$ ipython --no-banner

In [1]: import numpy as np

In [2]: np.set_printoptions(precision=2, suppress=True, linewidth=200)

In [3]: rng = np.random.default_rng(61)

In [4]: feats = np.array([[-1, 1], [1, 0], [-2, -3], [2, -3], [-2, 3]]) * (rng.random((5, 2)) < 0.3)

In [5]: print(feats)
[[ 0  0]
 [ 0  0]
 [ 0  0]
 [ 0  0]
 [-2  0]]

In [6]: print(feats @ feats.T)
[[0 0 0 0 0]
 [0 0 0 0 0]
 [0 0 0 0 0]
 [0 0 0 0 0]
 [0 0 0 0 4]]

In [7]: print(np.linalg.svd(feats, compute_uv=False))
[2. 0.]

In [8]: print(np.linalg.pinv(feats))
[[ 0.   0.   0.   0.  -0.5]
 [ 0.   0.   0.   0.   0. ]]

In [9]: Y = np.array([[1, 1], [1, -1]])

In [10]: F = np.kron(Y, np.kron(Y, Y))[rng.permutation(8)][:3]

In [11]: print(F)
[[ 1 -1 -1  1  1 -1 -1  1]
 [ 1  1 -1 -1 -1 -1  1  1]
 [ 1  1  1  1  1  1  1  1]]

In [12]: theta = np.radians(72)

In [13]: R = np.eye(8)

In [14]: R[0, 0] = R[5, 5] = np.cos(theta)

In [15]: R[0, 5], R[5, 0] = -np.sin(theta), np.sin(theta)

In [16]: print(R)
[[ 0.31  0.    0.    0.    0.   -0.95  0.    0.  ]
 [ 0.    1.    0.    0.    0.    0.    0.    0.  ]
 [ 0.    0.    1.    0.    0.    0.    0.    0.  ]
 [ 0.    0.    0.    1.    0.    0.    0.    0.  ]
 [ 0.    0.    0.    0.    1.    0.    0.    0.  ]
 [ 0.95  0.    0.    0.    0.    0.31  0.    0.  ]
 [ 0.    0.    0.    0.    0.    0.    1.    0.  ]
 [ 0.    0.    0.    0.    0.    0.    0.    1.  ]]

In [17]: Y = F @ R.T

In [18]: print(np.abs(Y - F).max(axis=0))
[1.64 0.   0.   0.   0.   1.64 0.   0.  ]

In [19]: print(Y)
[[ 1.26 -1.   -1.    1.    1.    0.64 -1.    1.  ]
 [ 1.26  1.   -1.   -1.   -1.    0.64  1.    1.  ]
 [-0.64  1.    1.    1.    1.    1.26  1.    1.  ]]

In [20]: print(np.allclose(np.linalg.norm(F, axis=1), np.linalg.norm(Y, axis=1)))
True

In [21]: x = np.array([-3, 0, 1, 1, -3, -3, 3, 3])

In [22]: a = np.maximum(Y @ x, 0)

In [23]: print(np.maximum(Y @ (3 * x), 0))
[0.   3.88 9.44]

In [24]: print(Y * (a > 1e-9)[:, None])
[[ 0.   -0.   -0.    0.    0.    0.   -0.    0.  ]
 [ 1.26  1.   -1.   -1.   -1.    0.64  1.    1.  ]
 [-0.64  1.    1.    1.    1.    1.26  1.    1.  ]]

In [25]: print(np.tanh(Y @ x))
[-1.    0.86  1.  ]

In [26]: W1 = np.array([[-3, -5, -1, -5, -3, -5],
    ...:     [0, -4, -4, 0, -4, 5],
    ...:     [-4, -2, 1, -1, -4, 5],
    ...:     [-3, 2, -5, 0, 3, 5],
    ...:     [-1, 4, -1, 5, -5, -2],
    ...:     [4, -3, 4, 5, 0, 4],
    ...:     [4, -2, 0, -4, -2, 5],
    ...:     [1, -3, 4, 0, -2, 0]])

In [27]: beta = np.array([1, 0, 3, 2, 1, 0])

In [28]: act = np.maximum(F @ W1 + beta, 0)

In [29]: print(act)
[[ 0  9  0  2  4  0]
 [ 7  0  3  0  0  0]
 [ 0  0  1  2  0 17]]

In [30]: Z = np.array([[-1, 1, -1],
    ...:     [-1, 0, -3],
    ...:     [-1, -2, 2],
    ...:     [3, 0, 3],
    ...:     [-1, 1, -2],
    ...:     [2, -2, 1]])

In [31]: print((act @ Z).round(6).argmax(axis=1))
[1 1 0]

In [32]: f, g = act[1], act[0]

In [33]: print(f @ g)
0

In [34]: print(f @ f)
58

In [35]: p = (f @ g) / (f @ f) * f

In [36]: print((g - p) @ f)
0.0

In [37]: print(round(np.linalg.norm(f + g) ** 2 + np.linalg.norm(f - g) ** 2, 2))
318.0

In [38]: Y = F[0, 0] * F[1:] - np.outer(F[1:, 0], F[0])

In [39]: print(Y)
[[ 0  2  0 -2 -2  0  2  0]
 [ 0  2  2  0  0  2  2  0]]

In [40]: print(np.flatnonzero(~Y.round(6).any(axis=1)))
[]

In [41]: print(F[:, 0] / F[0, 0])
[1. 1. 1.]

In [42]: m1 = np.load("a.npy")

In [43]: print(m1)
[[ 1.5 -0.3 -2.4]
 [ 0.4 -1.4  0.3]
 [ 0.8 -0.9  1.8]
 [-0.5  0.4  0. ]
 [ 0.1  0.5 -4.5]
 [ 0.6  0.8  2.7]]

In [44]: left, sigma, Vt = np.linalg.svd(m1, full_matrices=False)

In [45]: print(np.round(np.sqrt((sigma ** 2).sum()), 2), np.round(np.linalg.norm(m1), 2))
6.65 6.65

In [46]: print(left.shape, sigma.shape, Vt.shape)
(6, 3) (3,) (3, 3)

In [47]: print(sigma)
[6.06 2.28 1.52]

In [48]: print(np.round(Vt @ Vt.T, 2) + 0)
[[1. 0. 0.]
 [0. 1. 0.]
 [0. 0. 1.]]

In [49]: print(np.allclose(left * sigma @ Vt, m1))
True

In [50]: hat = m1 @ np.linalg.solve(m1.T @ m1, m1.T)

In [51]: print(np.round(np.linalg.eigvalsh(hat), 2) + 0)
[0. 0. 0. 1. 1. 1.]

In [52]: print(np.diag(hat))
[0.74 0.51 0.36 0.08 0.58 0.73]

In [53]: print(np.allclose(hat @ hat, hat))
True

In [54]: print(np.trace(hat))
3.0

In [55]: print(np.linalg.matrix_rank(np.eye(6) - hat))
3

In [56]: A = np.array([[0, 0, 0, 0, 0], [2, 0, 1, 1, 1], [0, 0, 2, 0, 0], [0, 0, 0, 0, 2]])

In [57]: print(A)
[[0 0 0 0 0]
 [2 0 1 1 1]
 [0 0 2 0 0]
 [0 0 0 0 2]]

In [58]: print([round(float(x), 2) for x in np.linalg.svd(feats, compute_uv=False)[:3]])
[2.0, 0.0]

In [59]: print(np.argsort(-np.linalg.norm(feats, axis=0).round(6), kind="stable")[:3])
[0 1]

In [60]: left, sigma, Vt = np.linalg.svd(A)

In [61]: print(sigma)
[2.95 2.   1.52 0.  ]

In [62]: Y = left[:, :3] @ np.diag(sigma[:3]) @ Vt[:3]

In [63]: print(np.linalg.matrix_rank(Y))
3

In [64]: print(round(np.linalg.norm(A - Y) / np.linalg.norm(A), 2))
0.0

In [65]: left, sigma, Vt = np.linalg.svd(A)

In [66]: evecs = Vt[:(sigma > 1e-8).sum()]

In [67]: x = A[1] + 4 * A[2] + rng.integers(2) * np.eye(5)[1]

In [68]: print(x)
[2. 1. 9. 1. 1.]

In [69]: print(np.round(evecs.T @ evecs, 2) + 0)
[[0.8 0.  0.  0.4 0. ]
 [0.  0.  0.  0.  0. ]
 [0.  0.  1.  0.  0. ]
 [0.4 0.  0.  0.2 0. ]
 [0.  0.  0.  0.  1. ]]

In [70]: print(round(float(np.linalg.norm(x - evecs.T @ evecs @ x)), 2))
1.0

In [71]: print(np.allclose(evecs.T @ evecs @ x, x))
False

In [72]: print(np.unique(A.round(6), axis=0).shape)
(4, 5)

In [73]: print(np.round(A @ np.linalg.pinv(A) @ A, 2) + 0)
[[0. 0. 0. 0. 0.]
 [2. 0. 1. 1. 1.]
 [0. 0. 2. 0. 0.]
 [0. 0. 0. 0. 2.]]

In [74]: print(np.allclose(A[:-1].T @ np.linalg.lstsq(A[:-1].T, A[-1])[0], A[-1]))
False

In [75]: print(round(float(np.trace(np.linalg.pinv(A) @ A)), 2))
3.0

In [76]: mat = np.array([[-1.4, 1.7, -1.4, 0.6, 0.3, 0.2],
    ...:     [0.6, -1.7, -0.3, -0.4, -1.0, -0.3],
    ...:     [0.5, -0.5, -1.5, 1.4, -1.1, -0.4],
    ...:     [-0.5, 0.4, 0.5, 1.1, -0.4, -0.8]])

In [77]: mat[3] = mat[2] + 0.05 * rng.normal(size=6)

In [78]: print(mat)
[[-1.4   1.7  -1.4   0.6   0.3   0.2 ]
 [ 0.6  -1.7  -0.3  -0.4  -1.   -0.3 ]
 [ 0.5  -0.5  -1.5   1.4  -1.1  -0.4 ]
 [ 0.56 -0.46 -1.42  1.44 -1.12 -0.39]]

In [79]: print(np.argsort(-np.linalg.norm(mat, axis=0).round(6), kind="stable")[:3])
[2 1 3]

In [80]: print(np.round(np.linalg.norm(mat, 2) / np.linalg.norm(mat), 2))
0.74

In [81]: print(np.linalg.cond(mat) > 100)
False

In [82]: E = np.loadtxt("block7.csv", delimiter=",")

In [83]: print(E)
[[-6.  0.  0.]
 [ 0. -6.  0.]
 [ 0.  0. -6.]]

In [84]: Y = E / np.sqrt((E ** 2).mean(axis=1, keepdims=True))

In [85]: print(np.linalg.matrix_rank(Y) == np.linalg.matrix_rank(E))
True

In [86]: print(np.linalg.norm(Y, axis=1))
[1.73 1.73 1.73]

In [87]: print((E @ E)[0])
[36.  0.  0.]

In [88]: print(E @ np.ones(3))
[-6. -6. -6.]

In [89]: print(np.sort(np.abs(np.fft.fft(E[0]))), np.sort(np.linalg.svd(E, compute_uv=False)))
[6. 6. 6.] [6. 6. 6.]

In [90]: print(E @ (-1.0) ** np.arange(3))
[-6.  6. -6.]

In [91]: print(np.allclose(E @ E.T, E.T @ E))
True

In [92]: Q = E.astype(float).copy()

In [93]: for j in range(3):
    ...:     Q[:, j] -= Q[:, :j] @ (Q[:, :j].T @ Q[:, j])
    ...:     Q[:, j] /= np.linalg.norm(Q[:, j])
    ...: 

In [94]: print(Q.T @ Q)
[[1. 0. 0.]
 [0. 1. 0.]
 [0. 0. 1.]]

In [95]: print(Q)
[[-1.  0.  0.]
 [ 0. -1.  0.]
 [ 0.  0. -1.]]

In [96]: print(Q.T @ E)
[[6. 0. 0.]
 [0. 6. 0.]
 [0. 0. 6.]]

In [97]: G = E.T @ E

In [98]: print(np.linalg.matrix_rank(G))
3

In [99]: print(np.linalg.eigvalsh(G)[::-1])
[36. 36. 36.]

In [100]: print(np.allclose(G, G.T))
True

In [101]: print((E @ E.T).shape)
(3, 3)

In [102]: Y = np.array([[-1, -2], [-2, 2]])

In [103]: Z = np.array([[-3, -2, 2], [0, 2, 3], [2, 2, -4]])

In [104]: J = np.kron(Y, Z)

In [105]: print(J)
[[ 3  2 -2  6  4 -4]
 [ 0 -2 -3  0 -4 -6]
 [-2 -2  4 -4 -4  8]
 [ 6  4 -4 -6 -4  4]
 [ 0 -4 -6  0  4  6]
 [-4 -4  8  4  4 -8]]

In [106]: def softmax(z):
     ...:     e = np.exp(z - z.max(axis=-1, keepdims=True))
     ...:     return e / e.sum(axis=-1, keepdims=True)
     ...: 

In [107]: print(softmax(J).sum(axis=1))
[1. 1. 1. 1. 1. 1.]

In [108]: print(np.round(softmax(10 * J[3]), 2) + 0)
[1. 0. 0. 0. 0. 0.]

In [109]: att = J @ J.T / np.sqrt(6)

In [110]: print(softmax(att)[3] @ J)
[ 6.  4. -4. -6. -4.  4.]

In [111]: print(J.reshape(2, -1))
[[ 3  2 -2  6  4 -4  0 -2 -3  0 -4 -6 -2 -2  4 -4 -4  8]
 [ 6  4 -4 -6 -4  4  0 -4 -6  0  4  6 -4 -4  8  4  4 -8]]

In [112]: T = J.reshape(6, 2, -1)

In [113]: print(np.einsum("ihd,jhd->hij", T, T).shape)
(2, 6, 6)

In [114]: data = np.load("arr.npy")

In [115]: print(data)
[[2.3 8.  1. ]
 [3.  7.3 4. ]
 [2.  8.  1.3]]

In [116]: x = np.array([1, 1, 2])

In [117]: target = data @ x

In [118]: beta, lr = np.zeros(3), 1 / np.linalg.norm(data, 2) ** 2

In [119]: for i in range(6):
     ...:     beta -= lr * data.T @ (data @ beta - target)
     ...:     if i % 2 == 0: print(i, round(np.linalg.norm(data @ beta - target), 2))
     ...: 
0 4.21
2 3.97
4 3.74

In [120]: print(round(np.linalg.cond(data), 2))
55.04

In [121]: print(beta)
[0.57 1.49 0.69]
